$ python3 -q
>>> import numpy as np
>>> import numpy.linalg as la
>>> np.set_printoptions(suppress=True, linewidth=200)
>>> data = np.arange(66).reshape(6, 11) + -1
>>> data
array([[-1,  0,  1,  2,  3,  4,  5,  6,  7,  8,  9],
       [10, 11, 12, 13, 14, 15, 16, 17, 18, 19, 20],
       [21, 22, 23, 24, 25, 26, 27, 28, 29, 30, 31],
       [32, 33, 34, 35, 36, 37, 38, 39, 40, 41, 42],
       [43, 44, 45, 46, 47, 48, 49, 50, 51, 52, 53],
       [54, 55, 56, 57, 58, 59, 60, 61, 62, 63, 64]])
>>> # looks like rank 2
>>> vec = np.array([-2, -2, 0, -4, -2, 2, 5, -3, 1, 2, -2])
>>> np.sign((data @ vec).round(6))
array([ 1, -1, -1, -1, -1, -1])
>>> np.einsum("ij,j->i", data, vec)
array([   8,  -47, -102, -157, -212, -267])
>>> la.norm(data @ vec) <= la.norm(data, 2) * la.norm(vec) + 1e-9
np.True_
>>> (data * vec).sum(axis=1)
array([   8,  -47, -102, -157, -212, -267])
>>> la.cond(data) > 100
np.True_
>>> [round(float(x), 1) for x in la.svd(data, compute_uv=False)[:3]]
[298.8, 13.1, 0.0]
>>> r = la.matrix_rank(data)
>>> r
np.int64(2)
>>> ns = la.svd(data)[2][r:].T
>>> ns.shape
(11, 9)
>>> np.allclose(data @ ns, 0)
True
>>> np.round(ns @ ns.T, 1) + 0
array([[ 0.7, -0.3, -0.2, -0.2, -0.1, -0.1,  0. ,  0. ,  0. ,  0.1,  0.1],
       [-0.3,  0.8, -0.2, -0.2, -0.1, -0.1, -0.1,  0. ,  0. ,  0.1,  0.1],
       [-0.2, -0.2,  0.8, -0.1, -0.1, -0.1, -0.1,  0. ,  0. ,  0. ,  0. ],
       [-0.2, -0.2, -0.1,  0.9, -0.1, -0.1, -0.1, -0.1,  0. ,  0. ,  0. ],
       [-0.1, -0.1, -0.1, -0.1,  0.9, -0.1, -0.1, -0.1, -0.1, -0.1,  0. ],
       [-0.1, -0.1, -0.1, -0.1, -0.1,  0.9, -0.1, -0.1, -0.1, -0.1, -0.1],
       [ 0. , -0.1, -0.1, -0.1, -0.1, -0.1,  0.9, -0.1, -0.1, -0.1, -0.1],
       [ 0. ,  0. ,  0. , -0.1, -0.1, -0.1, -0.1,  0.9, -0.1, -0.2, -0.2],
       [ 0. ,  0. ,  0. ,  0. , -0.1, -0.1, -0.1, -0.1,  0.8, -0.2, -0.2],
       [ 0.1,  0.1,  0. ,  0. , -0.1, -0.1, -0.1, -0.2, -0.2,  0.8, -0.3],
       [ 0.1,  0.1,  0. ,  0. ,  0. , -0.1, -0.1, -0.2, -0.2, -0.3,  0.7]])
>>> [int(la.matrix_rank(data[:, :j + 1])) for j in range(11)]
[1, 2, 2, 2, 2, 2, 2, 2, 2, 2, 2]
